In [1]: import numpy as np

In [2]: from numpy import linalg as LA

In [3]: np.set_printoptions(precision=2, suppress=True, linewidth=140)

In [4]: tidy = lambda a: np.round(a, 2) + 0

In [5]: F = np.load("case0.npy")

In [6]: F
Out[6]: 
array([[  0,  -4,  -2],
       [  4,   0, -10],
       [  2,  10,   0]])

In [7]: # null space of dimension 1

In [8]: tidy(LA.eigvals(F))
Out[8]: array([0. +0.j  , 0.+10.95j, 0.-10.95j])

In [9]: tidy(np.poly(F))
Out[9]: array([  1.,   0., 120.,   0.])

In [10]: np.kron(np.eye(2, dtype=int), F)
Out[10]: 
array([[  0,  -4,  -2,   0,   0,   0],
       [  4,   0, -10,   0,   0,   0],
       [  2,  10,   0,   0,   0,   0],
       [  0,   0,   0,   0,  -4,  -2],
       [  0,   0,   0,   4,   0, -10],
       [  0,   0,   0,   2,  10,   0]])

In [11]: tidy(LA.eigvals(F).sum().real)
Out[11]: np.float64(0.0)

In [12]: np.einsum("ij,ji->", F, F)
Out[12]: np.int64(-240)

In [13]: tidy(LA.det(F[::-1]))
Out[13]: np.float64(0.0)

In [14]: rng = np.random.default_rng(89879)

In [15]: z = rng.permutation(3)

In [16]: z
Out[16]: array([1, 0, 2])

In [17]: out = F[z][:, z]

In [18]: out
Out[18]: 
array([[  0,   4, -10],
       [ -4,   0,  -2],
       [ 10,   2,   0]])

In [19]: np.trace(out)
Out[19]: np.int64(0)

In [20]: tidy(np.sort(np.abs(LA.eigvals(out))))
Out[20]: array([ 0.  , 10.95, 10.95])

In [21]: (F - F.T) / 2
Out[21]: 
array([[  0.,  -4.,  -2.],
       [  4.,   0., -10.],
       [  2.,  10.,   0.]])

In [22]: tidy(np.abs(LA.eigvals(F)).max())
Out[22]: np.float64(10.95)

In [23]: LA.matrix_power(F, 3)
Out[23]: 
array([[    0,   480,   240],
       [ -480,     0,  1200],
       [ -240, -1200,     0]])

In [24]: (F + F.T) / 2
Out[24]: 
array([[0., 0., 0.],
       [0., 0., 0.],
       [0., 0., 0.]])

In [25]: np.allclose(F[:-1].T @ LA.lstsq(F[:-1].T, F[-1])[0], F[-1])
Out[25]: True

In [26]: np.unique(F.round(6), axis=0).shape
Out[26]: (3, 3)

In [27]: tidy(F @ LA.pinv(F) @ F)
Out[27]: 
array([[  0.,  -4.,  -2.],
       [  4.,   0., -10.],
       [  2.,  10.,   0.]])

In [28]: np.abs(np.diag(LA.qr(F)[1])) > 1e-9
Out[28]: array([ True,  True, False])

In [29]: LA.lstsq(F[:-1].T, F[-1])[2]
Out[29]: np.int32(2)

In [30]: def softmax(z):
    ...:     e = np.exp(z - z.max(axis=-1, keepdims=True))
    ...:     return e / e.sum(axis=-1, keepdims=True)
    ...: 

In [31]: tidy(softmax(10 * F[2]))
Out[31]: array([0., 1., 0.])

In [32]: tidy(softmax(F).sum(axis=1))
Out[32]: array([1., 1., 1.])

In [33]: tidy(softmax(F[2] + 2))
Out[33]: array([0., 1., 0.])

In [34]: tidy(softmax(F[2]))
Out[34]: array([0., 1., 0.])

In [35]: att = F @ F.T / np.sqrt(3)

In [36]: tidy(softmax(att)[2] @ F)
Out[36]: array([ 2., 10.,  0.])

In [37]: tidy(softmax(att))
Out[37]: 
array([[0.5, 0.5, 0. ],
       [0. , 1. , 0. ],
       [0. , 0. , 1. ]])

In [38]: softmax(att).round(6).argmax(axis=1)
Out[38]: array([0, 1, 2])
